In [1]: import numpy as np

In [2]: from numpy import linalg as LA

In [3]: np.set_printoptions(precision=1, suppress=True, linewidth=200)

In [4]: rng = np.random.default_rng(26)

In [5]: feats = np.array([[9, 1, -3, -2, -9, 3, -6],
   ...:     [4, 0, 3, 7, 3, -2, -8],
   ...:     [-9, 0, 8, -6, 4, 9, -3],
   ...:     [-2, 7, 3, 5, 3, -1, -4],
   ...:     [3, -7, 3, -7, -3, -6, -8]]) * (rng.random((5, 7)) < 0.3)

In [6]: feats
Out[6]: 
array([[ 0,  1, -3,  0,  0,  0,  0],
       [ 4,  0,  3,  0,  0,  0,  0],
       [-9,  0,  0,  0,  0,  0, -3],
       [ 0,  0,  0,  0,  3,  0, -4],
       [ 0, -7,  0,  0, -3,  0,  0]])

In [7]: # columns 3 and 5 are equal

In [8]: T = np.stack([feats, -3 * feats, feats[::-1]])

In [9]: T.sum(axis=0)
Out[9]: 
array([[ 0, -9,  6,  0, -3,  0,  0],
       [-8,  0, -6,  0,  3,  0, -4],
       [ 9,  0,  0,  0,  0,  0,  3],
       [ 4,  0,  3,  0, -6,  0,  8],
       [ 0, 15, -3,  0,  6,  0,  0]])

In [10]: np.einsum("bij,cij->bc", T, T)
Out[10]: 
array([[ 208, -624,   76],
       [-624, 1872, -228],
       [  76, -228,  208]])

In [11]: (T @ feats.T).shape
Out[11]: (3, 5, 5)

In [12]: LA.matrix_rank(T.reshape(3, -1))
Out[12]: np.int64(2)

In [13]: M2 = feats + rng.integers(-2, 3, (5, 4)) @ rng.integers(-2, 3, (4, 7))

In [14]: M2
Out[14]: 
array([[  0,   5,   0,   5,   2,  -4,  -1],
       [  8,   1,   1,  -2,   0,   3,   3],
       [-11,  -4,   1,  -3,  -4,   2, -10],
       [ -2,  -4,  -6,  -4,   5,   2,   6],
       [ -3, -10,   2,  -1,  -6,   0,  -7]])

In [15]: np.round(LA.svd(M2 - feats, compute_uv=False), 1) + 0
Out[15]: array([16.7, 12.5,  6.1,  0. ,  0. ])

In [16]: np.abs(M2 - feats).sum(axis=1)
Out[16]: array([19, 15, 23, 30, 19])

In [17]: M2 - feats
Out[17]: 
array([[ 0,  4,  3,  5,  2, -4, -1],
       [ 4,  1, -2, -2,  0,  3,  3],
       [-2, -4,  1, -3, -4,  2, -7],
       [-2, -4, -6, -4,  2,  2, 10],
       [-3, -3,  2, -1, -3,  0, -7]])

In [18]: M2 = feats / LA.norm(feats, axis=1, keepdims=True)

In [19]: C2 = M2 @ M2.T

In [20]: (C2 - 2 * np.eye(5)).round(6).argmax(axis=1)
Out[20]: array([2, 3, 3, 2, 1])

In [21]: C2[3]
Out[21]: array([ 0. ,  0. ,  0.3,  1. , -0.2])

In [22]: np.argwhere(np.triu(np.abs(C2) > 0.95, 1))
Out[22]: array([], shape=(0, 2), dtype=int64)

In [23]: (np.abs(C2) > 0.9).astype(int)
Out[23]: 
array([[1, 0, 0, 0, 0],
       [0, 1, 0, 0, 0],
       [0, 0, 1, 0, 0],
       [0, 0, 0, 1, 0],
       [0, 0, 0, 0, 1]])

In [24]: C2 = feats.T @ feats

In [25]: (feats @ feats.T).shape
Out[25]: (5, 5)

In [26]: np.round(LA.eigvalsh(C2)[::-1], 1) + 0
Out[26]: array([107.6,  61. ,  24.7,  14.2,   0.5,   0. ,   0. ])

In [27]: np.diag(C2)
Out[27]: array([97, 50, 18,  0, 18,  0, 25])

In [28]: x0 = np.array([8, 3, 7, 9, 3, 9, 3])

In [29]: LA.norm(feats @ x0) <= LA.norm(feats, 2) * LA.norm(x0) + 1e-9
Out[29]: np.True_

In [30]: feats @ np.ones(7)
Out[30]: array([ -2.,   7., -12.,  -1., -10.])

In [31]: np.einsum("ij,j->i", feats, x0)
Out[31]: array([-18,  53, -81,  -3, -30])

In [32]: feats * x0
Out[32]: 
array([[  0,   3, -21,   0,   0,   0,   0],
       [ 32,   0,  21,   0,   0,   0,   0],
       [-72,   0,   0,   0,   0,   0,  -9],
       [  0,   0,   0,   0,   9,   0, -12],
       [  0, -21,   0,   0,  -9,   0,   0]])

In [33]: np.sign((feats @ x0).round(6))
Out[33]: array([-1,  1, -1, -1, -1])

In [34]: J = np.loadtxt("run12.csv", delimiter=",")

In [35]: J
Out[35]: 
array([[0., 0., 0., 0., 0., 0., 0., 0., 1., 0., 0., 0., 0., 0.],
       [0., 0., 0., 0., 1., 0., 0., 0., 0., 0., 0., 0., 0., 0.],
       [0., 0., 0., 0., 0., 0., 0., 0., 0., 1., 0., 0., 0., 0.],
       [0., 0., 0., 0., 0., 0., 0., 0., 0., 0., 0., 0., 0., 1.],
       [0., 0., 0., 0., 0., 0., 0., 0., 0., 0., 0., 1., 0., 0.],
       [0., 0., 0., 0., 0., 0., 1., 0., 0., 0., 0., 0., 0., 0.],
       [0., 0., 0., 0., 0., 0., 0., 0., 0., 0., 1., 0., 0., 0.],
       [1., 0., 0., 0., 0., 0., 0., 0., 0., 0., 0., 0., 0., 0.],
       [0., 0., 0., 0., 0., 0., 0., 0., 0., 0., 0., 0., 1., 0.],
       [0., 0., 0., 0., 0., 0., 0., 1., 0., 0., 0., 0., 0., 0.],
       [0., 1., 0., 0., 0., 0., 0., 0., 0., 0., 0., 0., 0., 0.],
       [0., 0., 1., 0., 0., 0., 0., 0., 0., 0., 0., 0., 0., 0.],
       [0., 0., 0., 1., 0., 0., 0., 0., 0., 0., 0., 0., 0., 0.],
       [0., 0., 0., 0., 0., 1., 0., 0., 0., 0., 0., 0., 0., 0.]])

In [36]: # row-stochastic, so 1 is an eigenvalue

In [37]: idx = rng.permutation(14)

In [38]: M2 = J[:, idx] * rng.choice([-1, 1], 14)

In [39]: M2
Out[39]: 
array([[-0.,  0., -0., -0.,  0., -0., -0., -0., -0., -0.,  0.,  0., -1., -0.],
       [-0.,  0., -0., -0.,  1., -0., -0., -0., -0., -0.,  0.,  0., -0., -0.],
       [-0.,  0., -1., -0.,  0., -0., -0., -0., -0., -0.,  0.,  0., -0., -0.],
       [-0.,  0., -0., -1.,  0., -0., -0., -0., -0., -0.,  0.,  0., -0., -0.],
       [-0.,  0., -0., -0.,  0., -1., -0., -0., -0., -0.,  0.,  0., -0., -0.],
       [-0.,  0., -0., -0.,  0., -0., -0., -0., -0., -0.,  0.,  1., -0., -0.],
       [-0.,  0., -0., -0.,  0., -0., -0., -0., -0., -1.,  0.,  0., -0., -0.],
       [-0.,  0., -0., -0.,  0., -0., -0., -0., -1., -0.,  0.,  0., -0., -0.],
       [-0.,  1., -0., -0.,  0., -0., -0., -0., -0., -0.,  0.,  0., -0., -0.],
       [-0.,  0., -0., -0.,  0., -0., -1., -0., -0., -0.,  0.,  0., -0., -0.],
       [-0.,  0., -0., -0.,  0., -0., -0., -0., -0., -0.,  1.,  0., -0., -0.],
       [-1.,  0., -0., -0.,  0., -0., -0., -0., -0., -0.,  0.,  0., -0., -0.],
       [-0.,  0., -0., -0.,  0., -0., -0., -1., -0., -0.,  0.,  0., -0., -0.],
       [-0.,  0., -0., -0.,  0., -0., -0., -0., -0., -0.,  0.,  0., -0., -1.]])

In [40]: left, _, vt = LA.svd(J.T @ M2)

In [41]: idx
Out[41]: array([ 2, 12,  9, 13,  4, 11,  7,  3,  0, 10,  1,  6,  8,  5])

In [42]: r0 = np.array([0, 1])

In [43]: np.correlate(feats[2], feats[3], "full")
Out[43]: array([ 36,   0, -27,   0,   0,   0,  12,   0,  -9,   0,   0,   0,   0])

In [44]: np.polyval(r0, feats[2])
Out[44]: array([1, 1, 1, 1, 1, 1, 1])

In [45]: np.convolve(feats[2], r0)
Out[45]: array([ 0, -9,  0,  0,  0,  0,  0, -3])

In [46]: W = np.array([[4, 1, 1, 1],
    ...:     [0, 0, 4, 4],
    ...:     [5, 2, 5, 4],
    ...:     [2, 5, 1, 2],
    ...:     [0, 4, 0, 1],
    ...:     [5, 2, 3, 2],
    ...:     [3, 5, 5, 2],
    ...:     [1, 1, 3, 3],
    ...:     [0, 5, 1, 3],
    ...:     [4, 0, 5, 3],
    ...:     [4, 3, 5, 3],
    ...:     [2, 3, 2, 0],
    ...:     [3, 5, 2, 1],
    ...:     [2, 5, 4, 1]])

In [47]: beta = np.array([1, 1, 1, 2])

In [48]: act = np.maximum(J @ W + beta, 0)

In [49]: (act > 0).astype(int)
Out[49]: 
array([[1, 1, 1, 1],
       [1, 1, 1, 1],
       [1, 1, 1, 1],
       [1, 1, 1, 1],
       [1, 1, 1, 1],
       [1, 1, 1, 1],
       [1, 1, 1, 1],
       [1, 1, 1, 1],
       [1, 1, 1, 1],
       [1, 1, 1, 1],
       [1, 1, 1, 1],
       [1, 1, 1, 1],
       [1, 1, 1, 1],
       [1, 1, 1, 1]])

In [50]: (act > 0).mean(axis=0)
Out[50]: array([1., 1., 1., 1.])

In [51]: act
Out[51]: 
array([[1., 6., 2., 5.],
       [1., 5., 1., 3.],
       [5., 1., 6., 5.],
       [3., 6., 5., 3.],
       [3., 4., 3., 2.],
       [4., 6., 6., 4.],
       [5., 4., 6., 5.],
       [5., 2., 2., 3.],
       [4., 6., 3., 3.],
       [2., 2., 4., 5.],
       [1., 1., 5., 6.],
       [6., 3., 6., 6.],
       [3., 6., 2., 4.],
       [6., 3., 4., 4.]])

In [52]: cent = np.array([[0, 2], [0, 2], [2, 2], [-2, 0]])

In [53]: act @ cent
Out[53]: 
array([[-6., 18.],
       [-4., 14.],
       [ 2., 24.],
       [ 4., 28.],
       [ 2., 20.],
       [ 4., 32.],
       [ 2., 30.],
       [-2., 18.],
       [ 0., 26.],
       [-2., 16.],
       [-2., 14.],
       [ 0., 30.],
       [-4., 22.],
       [ 0., 26.]])

In [54]: W @ cent
Out[54]: 
array([[ 0, 12],
       [ 0,  8],
       [ 2, 24],
       [-2, 16],
       [-2,  8],
       [ 2, 20],
       [ 6, 26],
       [ 0, 10],
       [-4, 12],
       [ 4, 18],
       [ 4, 24],
       [ 4, 14],
       [ 2, 20],
       [ 6, 22]])

In [55]: cen = act - act.mean(axis=0)

In [56]: left, sv, vt = LA.svd(cen, full_matrices=False)

In [57]: np.abs(vt[-1])
Out[57]: array([0.3, 0.2, 0.5, 0.8])

In [58]: sv ** 2 / (sv ** 2).sum()
Out[58]: array([0.5, 0.3, 0.2, 0.1])

In [59]: K = np.loadtxt("layer7.csv", delimiter=",")

In [60]: K
Out[60]: 
array([[ 3.,  0., -3.,  0.,  3.,  1.,  3.,  3., -1.],
       [ 9.,  0., -9.,  0.,  9.,  3.,  9.,  9., -3.],
       [-6.,  0.,  6.,  0., -6., -2., -6., -6.,  2.],
       [ 3.,  0., -3.,  0.,  3.,  1.,  3.,  3., -1.],
       [-6.,  0.,  6.,  0., -6., -2., -6., -6.,  2.]])

In [61]: # columns 1 and 3 are equal

In [62]: M2 = K / np.sqrt((K ** 2).mean(axis=1, keepdims=True))

In [63]: LA.matrix_rank(M2) == LA.matrix_rank(K)
Out[63]: np.True_

In [64]: t = np.radians(36)

In [65]: r_ = np.eye(7)

In [66]: r_[2, 2] = r_[4, 4] = np.cos(t)

In [67]: r_[2, 4], r_[4, 2] = -np.sin(t), np.sin(t)

In [68]: r_
Out[68]: 
array([[ 1. ,  0. ,  0. ,  0. ,  0. ,  0. ,  0. ],
       [ 0. ,  1. ,  0. ,  0. ,  0. ,  0. ,  0. ],
       [ 0. ,  0. ,  0.8,  0. , -0.6,  0. ,  0. ],
       [ 0. ,  0. ,  0. ,  1. ,  0. ,  0. ,  0. ],
       [ 0. ,  0. ,  0.6,  0. ,  0.8,  0. ,  0. ],
       [ 0. ,  0. ,  0. ,  0. ,  0. ,  1. ,  0. ],
       [ 0. ,  0. ,  0. ,  0. ,  0. ,  0. ,  1. ]])

In [69]: M2 = feats @ r_.T

In [70]: M2
Out[70]: 
array([[ 0. ,  1. , -2.4,  0. , -1.8,  0. ,  0. ],
       [ 4. ,  0. ,  2.4,  0. ,  1.8,  0. ,  0. ],
       [-9. ,  0. ,  0. ,  0. ,  0. ,  0. , -3. ],
       [ 0. ,  0. , -1.8,  0. ,  2.4,  0. , -4. ],
       [ 0. , -7. ,  1.8,  0. , -2.4,  0. ,  0. ]])

In [71]: np.allclose(LA.norm(feats, axis=1), LA.norm(M2, axis=1))
Out[71]: True

In [72]: np.round(LA.det(r_), 1), round(np.trace(r_), 1)
Out[72]: (np.float64(1.0), np.float64(6.6))

In [73]: arr = np.load("out13.npy")

In [74]: arr
Out[74]: 
array([[3, 0, 3, 0, 3, 0],
       [5, 5, 5, 5, 5, 5],
       [0, 5, 0, 5, 0, 5],
       [3, 0, 3, 0, 3, 0],
       [5, 5, 5, 5, 5, 5],
       [0, 5, 0, 5, 0, 5]])

In [75]: # column 2 repeats column 0

In [76]: M2 = arr + rng.integers(-2, 3, (6, 2)) @ rng.integers(-2, 3, (2, 6))

In [77]: M2
Out[77]: 
array([[ 7,  3,  1, -6,  1,  1],
       [ 3,  3,  5,  9,  5,  4],
       [-2,  6,  6,  3,  6,  7],
       [ 7,  1, -3, -2, -3, -1],
       [ 5,  3,  1,  9,  1,  3],
       [ 2,  5, -4,  5, -4,  4]])

In [78]: np.round(LA.svd(M2 - arr, compute_uv=False), 1) + 0
Out[78]: array([15.8, 10.8,  0. ,  0. ,  0. ,  0. ])

In [79]: M2 - arr
Out[79]: 
array([[ 4,  3, -2, -6, -2,  1],
       [-2, -2,  0,  4,  0, -1],
       [-2,  1,  6, -2,  6,  2],
       [ 4,  1, -6, -2, -6, -1],
       [ 0, -2, -4,  4, -4, -2],
       [ 2,  0, -4,  0, -4, -1]])

In [80]: rk = LA.matrix_rank(arr)

In [81]: rk
Out[81]: np.int64(2)

In [82]: null = LA.svd(arr)[2][rk:].T

In [83]: np.allclose(arr @ null, 0)
Out[83]: True

In [84]: np.round(arr @ null, 1) + 0
Out[84]: 
array([[0., 0., 0., 0.],
       [0., 0., 0., 0.],
       [0., 0., 0., 0.],
       [0., 0., 0., 0.],
       [0., 0., 0., 0.],
       [0., 0., 0., 0.]])

In [85]: [int(LA.matrix_rank(np.delete(arr, i, axis=0))) for i in range(6)]
Out[85]: [2, 2, 2, 2, 2, 2]

In [86]: [int(LA.matrix_rank(arr[:i])) for i in range(1, len(arr) + 1)]
Out[86]: [1, 2, 2, 2, 2, 2]

In [87]: np.round(null @ null.T, 1) + 0
Out[87]: 
array([[ 0.7,  0. , -0.3,  0. , -0.3,  0. ],
       [ 0. ,  0.7,  0. , -0.3,  0. , -0.3],
       [-0.3,  0. ,  0.7,  0. , -0.3,  0. ],
       [ 0. , -0.3,  0. ,  0.7,  0. , -0.3],
       [-0.3,  0. , -0.3,  0. ,  0.7,  0. ],
       [ 0. , -0.3,  0. , -0.3,  0. ,  0.7]])

In [88]: [int(LA.matrix_rank(arr[:, :j + 1])) for j in range(6)]
Out[88]: [1, 2, 2, 2, 2, 2]

In [89]: left, sv, vt = LA.svd(arr)

In [90]: evecs = vt[:(sv > 1e-8).sum()]

In [91]: x0 = arr[3] + 3 * arr[0] + rng.integers(2) * np.eye(6)[3]

In [92]: x0
Out[92]: array([12.,  0., 12.,  0., 12.,  0.])

In [93]: np.round(evecs.T @ evecs, 1) + 0
Out[93]: 
array([[0.3, 0. , 0.3, 0. , 0.3, 0. ],
       [0. , 0.3, 0. , 0.3, 0. , 0.3],
       [0.3, 0. , 0.3, 0. , 0.3, 0. ],
       [0. , 0.3, 0. , 0.3, 0. , 0.3],
       [0.3, 0. , 0.3, 0. , 0.3, 0. ],
       [0. , 0.3, 0. , 0.3, 0. , 0.3]])

In [94]: np.allclose(evecs.T @ evecs @ x0, x0)
Out[94]: True

In [95]: LA.matrix_rank(np.vstack([arr, x0]))
Out[95]: np.int64(2)

In [96]: np.diff(arr, axis=0)
Out[96]: 
array([[ 2,  5,  2,  5,  2,  5],
       [-5,  0, -5,  0, -5,  0],
       [ 3, -5,  3, -5,  3, -5],
       [ 2,  5,  2,  5,  2,  5],
       [-5,  0, -5,  0, -5,  0]])

In [97]: arr.shape
Out[97]: (6, 6)

In [98]: np.round(LA.norm(arr), 1)
Out[98]: np.float64(22.4)

In [99]: np.abs(arr).max()
Out[99]: np.int64(5)

In [100]: np.round(LA.svd(arr, compute_uv=False), 1) + 0
Out[100]: array([20.2,  9.7,  0. ,  0. ,  0. ,  0. ])
